% python3 -q
>>> import numpy as np
>>> from numpy import linalg as LA
>>> np.set_printoptions(precision=1, suppress=True, linewidth=120, legacy="1.25")
>>> def rd(a):
...     return np.round(a, 1) + 0
... 
>>> m1 = np.load("dump.npy")
>>> m1
array([[2, 2, 0, 0, 2, 0, 1],
       [2, 2, 2, 0, 0, 2, 0],
       [0, 2, 2, 2, 0, 0, 2],
       [0, 0, 2, 2, 2, 0, 0],
       [2, 0, 0, 2, 2, 2, 0],
       [0, 2, 0, 0, 2, 2, 2],
       [1, 0, 2, 0, 0, 2, 2]])
>>> vals, V = LA.eigvalsh(m1)
Traceback (most recent call last):
  File "<python-input-6>", line 1, in <module>
    vals, V = LA.eigvalsh(m1)
    ^^^^^^^
ValueError: too many values to unpack (expected 2)
>>> vals, V = LA.eigh(m1)
>>> rd(vals.sum()), np.trace(m1)
(14.0, 14)
>>> rd(LA.eigvalsh(m1 @ m1))
array([ 2.1,  2.2,  6.2,  9.7, 12.3, 13.2, 56.4])
>>> rd(LA.svd(m1, compute_uv=False))
array([7.5, 3.6, 3.5, 3.1, 2.5, 1.5, 1.4])
>>> W0 = np.load("layer14.npy")
>>> W0
array([[0, 0, 0, 0, 1, 1, 0],
       [0, 0, 0, 1, 0, 0, 0],
       [0, 0, 0, 0, 1, 1, 0],
       [0, 1, 0, 0, 0, 0, 0],
       [1, 0, 1, 0, 0, 0, 0],
       [1, 0, 1, 0, 0, 0, 0],
       [0, 0, 0, 0, 0, 0, 0]])
>>> Uu, sv, vt = LA.svd(W0)
>>> V = vt[:(sv > 1e-8).sum()]
>>> rng = np.random.default_rng(20024)
>>> x0 = W0[6] + -1 * W0[2] + rng.integers(2) * np.eye(7)[0]
>>> x0
array([ 0.,  0.,  0.,  0., -1., -1.,  0.])
>>> LA.matrix_rank(np.vstack([W0, x0]))
4
>>> rd(V.T @ V)
array([[0.5, 0. , 0.5, 0. , 0. , 0. , 0. ],
       [0. , 1. , 0. , 0. , 0. , 0. , 0. ],
       [0.5, 0. , 0.5, 0. , 0. , 0. , 0. ],
       [0. , 0. , 0. , 1. , 0. , 0. , 0. ],
       [0. , 0. , 0. , 0. , 0.5, 0.5, 0. ],
       [0. , 0. , 0. , 0. , 0.5, 0.5, 0. ],
       [0. , 0. , 0. , 0. , 0. , 0. , 0. ]])
>>> np.allclose(V.T @ V @ x0, x0)
True
>>> rd(LA.norm(x0 - V.T @ V @ x0))
0.0
>>> r = LA.matrix_rank(W0)
>>> r
4
>>> N = LA.svd(W0)[2][r:].T
>>> N.shape
(7, 3)
>>> rd(N @ N.T)
array([[ 0.5,  0. , -0.5,  0. ,  0. ,  0. ,  0. ],
       [ 0. ,  0. ,  0. ,  0. ,  0. ,  0. ,  0. ],
       [-0.5,  0. ,  0.5,  0. ,  0. ,  0. ,  0. ],
       [ 0. ,  0. ,  0. ,  0. ,  0. ,  0. ,  0. ],
       [ 0. ,  0. ,  0. ,  0. ,  0.5, -0.5,  0. ],
       [ 0. ,  0. ,  0. ,  0. , -0.5,  0.5,  0. ],
       [ 0. ,  0. ,  0. ,  0. ,  0. ,  0. ,  1. ]])
>>> [int(LA.matrix_rank(np.delete(W0, i, axis=0))) for i in range(7)]
[4, 3, 4, 3, 4, 4, 4]
>>> [int(LA.matrix_rank(W0[:, :j + 1])) for j in range(7)]
[1, 2, 2, 3, 4, 4, 4]
>>> vals, V = LA.eigh(W0)
>>> x0 = np.array([3, -2, 1, 2, -3, 5, 5])
>>> rd(V * np.maximum(vals, 0) @ V.T)
array([[0.5, 0. , 0.5, 0. , 0.5, 0.5, 0. ],
       [0. , 0.5, 0. , 0.5, 0. , 0. , 0. ],
       [0.5, 0. , 0.5, 0. , 0.5, 0.5, 0. ],
       [0. , 0.5, 0. , 0.5, 0. , 0. , 0. ],
       [0.5, 0. , 0.5, 0. , 0.5, 0.5, 0. ],
       [0.5, 0. , 0.5, 0. , 0.5, 0.5, 0. ],
       [0. , 0. , 0. , 0. , 0. , 0. , 0. ]])
>>> (np.sign(V[:, -1].round(6)) == np.sign(V[0, -1].round(6))).astype(int)
array([1, 0, 1, 0, 1, 1, 0])
>>> rd(V * np.abs(vals) @ V.T)
array([[1., 0., 1., 0., 0., 0., 0.],
       [0., 1., 0., 0., 0., 0., 0.],
       [1., 0., 1., 0., 0., 0., 0.],
       [0., 0., 0., 1., 0., 0., 0.],
       [0., 0., 0., 0., 1., 1., 0.],
       [0., 0., 0., 0., 1., 1., 0.],
       [0., 0., 0., 0., 0., 0., 0.]])
>>> rd(LA.eigvalsh(W0[1:, 1:]))
array([-1.4, -1. ,  0. ,  0. ,  1. ,  1.4])
>>> def softmax(z):
...     e = np.exp(z - z.max(axis=-1, keepdims=True))
...     return e / e.sum(axis=-1, keepdims=True)
... 
>>> rd(softmax(10 * m1[1]))
array([0.2, 0.2, 0.2, 0. , 0. , 0.2, 0. ])
>>> rd(softmax(m1[1] + -3))
array([0.2, 0.2, 0.2, 0. , 0. , 0.2, 0. ])
>>> S = m1 @ m1.T / np.sqrt(7)
>>> rd(softmax(S)[1] @ m1)
array([1.8, 1.8, 1.8, 0.2, 0.2, 1.8, 0.3])
>>> rd(softmax(S + np.triu(np.full(S.shape, -np.inf), 1)))
array([[1. , 0. , 0. , 0. , 0. , 0. , 0. ],
       [0. , 1. , 0. , 0. , 0. , 0. , 0. ],
       [0. , 0. , 0.9, 0. , 0. , 0. , 0. ],
       [0. , 0. , 0.2, 0.8, 0. , 0. , 0. ],
       [0. , 0. , 0. , 0. , 0.9, 0. , 0. ],
       [0.1, 0. , 0. , 0. , 0. , 0.8, 0. ],
       [0. , 0.2, 0.1, 0. , 0. , 0.1, 0.6]])
>>> other = np.array([[1, 1, 1, 2, 1, 2, 2],
...     [0, 1, 1, 0, 0, 0, 1],
...     [0, 1, 1, 2, 1, 2, 2],
...     [2, 0, 2, 2, 1, 2, 0],
...     [0, 1, 2, 2, 0, 1, 1],
...     [0, 2, 0, 2, 2, 2, 1],
...     [0, 0, 2, 2, 0, 0, 0]])
>>> M = other - other.T
>>> M
array([[ 0,  1,  1,  0,  1,  2,  2],
       [-1,  0,  0,  0, -1, -2,  1],
       [-1,  0,  0,  0, -1,  2,  0],
       [ 0,  0,  0,  0, -1,  0, -2],
       [-1,  1,  1,  1,  0, -1,  1],
       [-2,  2, -2,  0,  1,  0,  1],
       [-2, -1,  0,  2, -1, -1,  0]])
>>> # looks like rank 6
>>> other = np.array([[2, 1, 1],
...     [2, 1, 1],
...     [0, 1, 0],
...     [1, 1, 1],
...     [0, 0, 0],
...     [3, 2, 3],
...     [1, 2, 1]])
>>> other.T @ M.T
array([[10, -7,  4, -2, -1,  1, -7],
       [10, -3,  3, -4,  2,  0, -3],
       [ 9, -6,  5, -2, -1,  1, -4]])
>>> np.vstack([M, other.T]).shape
(10, 7)
>>> LA.matrix_rank(M @ other)
3
>>> np.einsum("ij,ij->i", M, M)
array([11,  7,  6,  5,  6, 14, 11])
>>> np.einsum("ik,kj->ij", M, other)
array([[10, 10,  9],
       [-7, -3, -6],
       [ 4,  3,  5],
       [-2, -4, -2],
       [-1,  2, -1],
       [ 1,  0,  1],
       [-7, -3, -4]])
>>> np.einsum("ik,kj->ji", M, other)
array([[10, -7,  4, -2, -1,  1, -7],
       [10, -3,  3, -4,  2,  0, -3],
       [ 9, -6,  5, -2, -1,  1, -4]])
>>> x0 = np.array([8, 7, 8, 2, 2, 8, 4])
>>> rd(LA.det(M))
0.0
>>> O = LA.solve(np.eye(7) - M, np.eye(7) + M)
>>> rd(O @ O.T)
array([[1., 0., 0., 0., 0., 0., 0.],
       [0., 1., 0., 0., 0., 0., 0.],
       [0., 0., 1., 0., 0., 0., 0.],
       [0., 0., 0., 1., 0., 0., 0.],
       [0., 0., 0., 0., 1., 0., 0.],
       [0., 0., 0., 0., 0., 1., 0.],
       [0., 0., 0., 0., 0., 0., 1.]])
>>> rd(softmax(M[1]))
array([0.1, 0.2, 0.2, 0.2, 0.1, 0. , 0.4])
>>> rd(softmax(M[1] + 2))
array([0.1, 0.2, 0.2, 0.2, 0.1, 0. , 0.4])
>>> S = M @ M.T / np.sqrt(7)
>>> rd(softmax(S + np.triu(np.full(S.shape, -np.inf), 1)))
array([[1. , 0. , 0. , 0. , 0. , 0. , 0. ],
       [0. , 1. , 0. , 0. , 0. , 0. , 0. ],
       [0.2, 0. , 0.7, 0. , 0. , 0. , 0. ],
       [0. , 0.1, 0.2, 0.7, 0. , 0. , 0. ],
       [0.1, 0.3, 0. , 0. , 0.6, 0. , 0. ],
       [0. , 0. , 0. , 0. , 0. , 1. , 0. ],
       [0. , 0.1, 0. , 0. , 0.1, 0. , 0.8]])
>>> rd(softmax(S))
array([[0.9, 0. , 0. , 0. , 0. , 0. , 0. ],
       [0. , 0.5, 0. , 0. , 0.2, 0.1, 0.2],
       [0.2, 0. , 0.5, 0.1, 0. , 0.1, 0.1],
       [0. , 0.1, 0.1, 0.6, 0. , 0. , 0.1],
       [0.1, 0.2, 0. , 0. , 0.4, 0.1, 0.2],
       [0. , 0. , 0. , 0. , 0. , 0.9, 0. ],
       [0. , 0.1, 0. , 0. , 0.1, 0. , 0.8]])
>>> rd(softmax(S)[1] @ M)
array([-1.3,  0.1,  0. ,  0.6, -0.7, -1.3,  0.7])
>>> E = np.load("test0.npy")
>>> E
array([[0, 1, 3, 1, 0],
       [0, 0, 3, 0, 0],
       [0, 0, 0, 3, 3],
       [0, 0, 0, 0, 2],
       [0, 0, 0, 0, 0]])
>>> # rank 4
>>> LA.matrix_rank(E, rtol=0.1)
4
>>> J = np.array([[3, 1, 0, 0, 0, 0],
...     [4, 2, 0, 0, 0, 0],
...     [4, 0, 0, 0, 0, 0],
...     [0, 0, 3, 1, 0, 0],
...     [0, 0, 4, 2, 0, 0],
...     [0, 0, 4, 0, 0, 0],
...     [0, 0, 0, 0, 3, 1],
...     [0, 0, 0, 0, 4, 2],
...     [0, 0, 0, 0, 4, 0]])
>>> O, V = LA.qr(J[:, :5])[0], LA.qr(J[:, 5:])[0]
>>> sv = LA.svd(O.T @ V, compute_uv=False)
>>> (sv > 0.9).sum()
0
>>> rd(np.degrees(np.arccos(sv.clip(0, 1))))
array([39.8])
>>> x0 = np.array([0, 2, -3, 1, 0, -2])
>>> y = J @ x0
>>> c, lr = np.zeros(6), 1 / LA.norm(J, 2) ** 2
>>> for i in range(6):
...     c -= lr * J.T @ (J @ c - y)
...     if i % 2 == 0: print(i, round(LA.norm(J @ c - y), 1))
... 
0 4.3
2 3.9
4 3.6
>>> rd(LA.cond(J))
4.8
>>> rd(c)
array([ 0.4,  0.6, -2.6, -0.3, -0.4, -0.6])
>>> x0 = np.array([0, -2, -1, 2, 1, -1])
>>> y = J @ x0
>>> rd(LA.lstsq(J, y)[0])
array([ 0., -2., -1.,  2.,  1., -1.])
>>> rd(LA.pinv(J) @ J)
array([[1., 0., 0., 0., 0., 0.],
       [0., 1., 0., 0., 0., 0.],
       [0., 0., 1., 0., 0., 0.],
       [0., 0., 0., 1., 0., 0.],
       [0., 0., 0., 0., 1., 0.],
       [0., 0., 0., 0., 0., 1.]])
>>> rd(LA.solve(J.T @ J, J.T @ y))
array([ 0., -2., -1.,  2.,  1., -1.])
>>> y = y + 0.3 * rng.normal(size=9)
>>> rd(y)
array([-2.1, -4. ,  0.2, -1.3, -0.2, -4.5,  1.5,  2.2,  3.9])
>>> c, *_ = LA.lstsq(J, y)
>>> [round(float(LA.norm(LA.solve(J.T @ J + lam * np.eye(6), J.T @ y))), 2) for lam in (0, 1, 10, 100)]
[3.47, 2.39, 0.97, 0.31]
>>> rd(LA.norm(y - J @ c))
0.5
>>> mat = np.loadtxt("case15.csv", delimiter=",")
>>> mat
array([[-3.,  0.,  5., -1., -3.,  5.,  0.],
       [ 0.,  5.,  0.,  0.,  0.,  0.,  1.],
       [-3.,  0.,  3.,  1.,  3., -1.,  0.],
       [-3.,  0.,  0., -1.,  4., -3.,  0.],
       [ 4.,  0.,  4.,  5.,  2.,  1.,  0.],
       [ 5.,  0.,  2., -5.,  1., -2.,  0.],
       [ 0., -3.,  0.,  0.,  0.,  0., -3.]])
>>> rd(softmax(mat[0]))
array([0. , 0. , 0.5, 0. , 0. , 0.5, 0. ])
>>> rd(softmax(10 * mat[0]))
array([0. , 0. , 0.5, 0. , 0. , 0.5, 0. ])
>>> S = mat @ mat.T / np.sqrt(7)
>>> rd(softmax(S)[0] @ mat)
array([-3.,  0.,  5., -1., -3.,  5.,  0.])
>>> rd(softmax(S))
array([[1. , 0. , 0. , 0. , 0. , 0. , 0. ],
       [0. , 1. , 0. , 0. , 0. , 0. , 0. ],
       [0. , 0. , 0.9, 0.1, 0. , 0. , 0. ],
       [0. , 0. , 0. , 1. , 0. , 0. , 0. ],
       [0. , 0. , 0. , 0. , 1. , 0. , 0. ],
       [0. , 0. , 0. , 0. , 0. , 1. , 0. ],
       [0. , 0. , 0. , 0. , 0. , 0. , 1. ]])
>>> other = LA.inv(mat)
>>> rd(LA.cond(mat))
24.3
>>> rd(LA.slogdet(mat)[0])
-1.0
>>> (np.abs(other) > 1e-9).astype(int)
array([[1, 0, 1, 1, 1, 1, 0],
       [0, 1, 0, 0, 0, 0, 1],
       [1, 0, 1, 1, 1, 1, 0],
       [1, 0, 1, 1, 1, 1, 0],
       [1, 0, 1, 1, 1, 1, 0],
       [1, 0, 1, 1, 1, 1, 0],
       [0, 1, 0, 0, 0, 0, 1]])
>>> O, Rm = LA.qr(mat)
>>> rd(abs(Rm[0, 0])), rd(LA.norm(mat[:, 0]))
(8.2, 8.2)
>>> rd(np.abs(np.diag(Rm)))
array([8.2, 5.8, 7.3, 7.2, 6.2, 0.5, 2.1])
>>> O.shape, Rm.shape
((7, 7), (7, 7))
>>> np.allclose(Rm.T @ Rm, mat.T @ mat)
True
>>> x0 = np.array([7, 2, 6, 9, 8, 3, 3])
>>> y = mat @ x0
>>> y
array([ -9.,  13.,  27.,  -7., 116.,   4., -15.])
>>> rd(LA.solve(mat, y + mat[:, 6]))
array([7., 2., 6., 9., 8., 3., 4.])
>>> rd(LA.solve(mat, mat[:, 4]))
array([0., 0., 0., 0., 1., 0., 0.])
>>> rd(LA.solve(mat, 2 * y))
array([14.,  4., 12., 18., 16.,  6.,  6.])
>>> K = np.load("arr.npy")
>>> K
array([[-1,  0],
       [-3, -2]])
>>> rd(LA.det(2 * K)), rd(LA.det(K))
(8.0, 2.0)
>>> rd(LA.eigvals(K).sum().real)
-3.0
>>> vals, V = LA.eig(K)
>>> np.prod(vals)
2.0
>>> vals
array([-2., -1.])
>>> rd(np.sort(LA.eigvals(LA.inv(K))))
array([-1. , -0.5])
>>> rd(np.sort(LA.eigvals(K @ K)))
array([1., 4.])
>>> K @ V[:, 0] - vals[0] * V[:, 0]
array([0., 0.])
>>> np.allclose(K, K.T)
False
>>> np.trace(K)
-3
>>> K @ K
array([[1, 0],
       [9, 4]])
>>> other = LA.inv(K)
>>> other
array([[-1. , -0. ],
       [ 1.5, -0.5]])
>>> rd(LA.slogdet(K)[0])
1.0
>>> np.allclose(other, K.T)
False
>>> X = np.loadtxt("sample19.csv", delimiter=",")
>>> rd(X)
array([[ 0. ,  1.6, -1.5,  0.6,  0.8,  0.9],
       [ 0. , -0.4,  0.4, -0.2, -0.2, -0.2],
       [ 0. , -1.4,  1.3, -0.5, -0.6, -0.8]])
>>> C2 = X.T @ X
>>> rd(LA.svd(X, compute_uv=False) ** 2)
array([12.2,  0. ,  0. ])
>>> rd(softmax(X[1]))
array([0.2, 0.1, 0.3, 0.2, 0.1, 0.1])
>>> softmax(X).sum(axis=1)
array([1., 1., 1.])
>>> S = X @ X.T / np.sqrt(6)
>>> rd(softmax(S))
array([[1. , 0. , 0. ],
       [0.1, 0.3, 0.5],
       [0. , 0.2, 0.8]])
